$ python -q
>>> import numpy as np
>>> np.set_printoptions(precision=2, suppress=True, linewidth=120)
>>> E = np.load("x.npy")
>>> E
array([[1.05, 3.  , 4.  , 3.  ],
       [0.  , 2.05, 5.  , 4.  ],
       [3.  , 0.  , 1.05, 2.  ],
       [1.  , 3.  , 4.  , 3.05]])
>>> q, Rm = np.linalg.qr(E)
>>> np.abs(np.diag(Rm))
array([3.33, 4.34, 2.21, 0.05])
>>> q.shape, Rm.shape
((4, 4), (4, 4))
>>> np.allclose(Rm.T @ Rm, E.T @ E)
True
>>> np.round(np.trace(q @ q.T), 2)
np.float64(4.0)
>>> np.round(q @ Rm, 2) + 0
array([[1.05, 3.  , 4.  , 3.  ],
       [0.  , 2.05, 5.  , 4.  ],
       [3.  , 0.  , 1.05, 2.  ],
       [1.  , 3.  , 4.  , 3.05]])
>>> q.round(2) + 0
array([[-0.32, -0.56,  0.3 , -0.71],
       [ 0.  , -0.47, -0.88,  0.  ],
       [-0.9 ,  0.38, -0.21,  0.01],
       [-0.3 , -0.56,  0.3 ,  0.71]])
>>> np.round(q.T @ q, 2) + 0
array([[1., 0., 0., 0.],
       [0., 1., 0., 0.],
       [0., 0., 1., 0.],
       [0., 0., 0., 1.]])
>>> proj = np.triu(np.array([[9, -8, 1, -4], [-3, -4, 2, -9], [-6, 2, 5, -9], [-5, 5, 1, -5]]), 1) + np.eye(4)
>>> B = proj @ E @ np.linalg.inv(proj)
>>> np.linalg.matrix_rank(B)
np.int64(4)
>>> round(np.trace(B), 2), np.round(np.trace(E), 2)
(np.float64(7.2), np.float64(7.2))
>>> rng = np.random.default_rng(13735)
>>> labels = rng.permutation(4)
>>> B = E[:, labels] * rng.choice([-1, 1], 4)
>>> B
array([[-3.  ,  1.05,  3.  , -4.  ],
       [-4.  ,  0.  ,  2.05, -5.  ],
       [-2.  ,  3.  ,  0.  , -1.05],
       [-3.05,  1.  ,  3.  , -4.  ]])
>>> left, _, Vh = np.linalg.svd(E.T @ B)
>>> labels
array([3, 0, 1, 2])
>>> x = np.array([-2, 0, -2, 2])
>>> y = B @ x
>>> y
array([-8. , -6.1,  1.9, -7.9])
>>> np.round(np.linalg.solve(B, -2 * y), 2) + 0
array([ 4.,  0.,  4., -4.])
>>> np.round(np.linalg.solve(B, y + B[:, 3]), 2) + 0
array([-2.,  0., -2.,  3.])
>>> np.linalg.solve(B.T, B[0])
array([ 1., -0.,  0., -0.])
>>> round(np.log10(np.linalg.cond(E)))
3
>>> np.abs(np.linalg.svd(E)[2][-1])
array([0.23, 0.26, 0.65, 0.68])
>>> A = np.load("arr.npy")
>>> A
array([[-1, -3, -1, -3, -1, -3],
       [-3,  2, -3,  2, -3,  2],
       [ 3,  3,  3,  3,  3,  3],
       [-1, -3, -1, -3, -1, -3],
       [-3,  2, -3,  2, -3,  2],
       [ 3,  3,  3,  3,  3,  3]])
>>> # column 2 repeats column 0
>>> B = A / np.sqrt((A ** 2).mean(axis=1, keepdims=True))
>>> np.linalg.matrix_rank(A - A.mean(axis=1, keepdims=True))
np.int64(1)
>>> np.linalg.matrix_rank(B) == np.linalg.matrix_rank(A)
np.True_
>>> A - A.mean(axis=1, keepdims=True)
array([[ 1. , -1. ,  1. , -1. ,  1. , -1. ],
       [-2.5,  2.5, -2.5,  2.5, -2.5,  2.5],
       [ 0. ,  0. ,  0. ,  0. ,  0. ,  0. ],
       [ 1. , -1. ,  1. , -1. ,  1. , -1. ],
       [-2.5,  2.5, -2.5,  2.5, -2.5,  2.5],
       [ 0. ,  0. ,  0. ,  0. ,  0. ,  0. ]])
>>> B[3]
array([-0.45, -1.34, -0.45, -1.34, -0.45, -1.34])
>>> left, sv, Vh = np.linalg.svd(A)
>>> np.argmax(sv[:-1] / (sv[1:] + 1e-6)) + 1
np.int64(2)
>>> B = left[:, :2] @ np.diag(sv[:2]) @ Vh[:2]
>>> round(float(np.linalg.norm(A - B) / np.linalg.norm(A)), 2)
0.0
>>> B
array([[-1., -3., -1., -3., -1., -3.],
       [-3.,  2., -3.,  2., -3.,  2.],
       [ 3.,  3.,  3.,  3.,  3.,  3.],
       [-1., -3., -1., -3., -1., -3.],
       [-3.,  2., -3.,  2., -3.,  2.],
       [ 3.,  3.,  3.,  3.,  3.,  3.]])
>>> round(np.linalg.norm(A - B, 2), 2), round(sv[2], 2)
(np.float64(0.0), np.float64(0.0))
>>> x = np.array([-1, -2, 4, 5, -5, 3])
>>> h = np.maximum(B @ x, 0)
>>> np.maximum(B @ x, 0) - np.maximum(-B @ x, 0)
array([-16.,  18.,  12., -16.,  18.,  12.])
>>> np.maximum(B @ (3 * x), 0)
array([ 0., 54., 36.,  0., 54., 36.])
>>> np.tanh(B @ x)
array([-1.,  1.,  1., -1.,  1.,  1.])
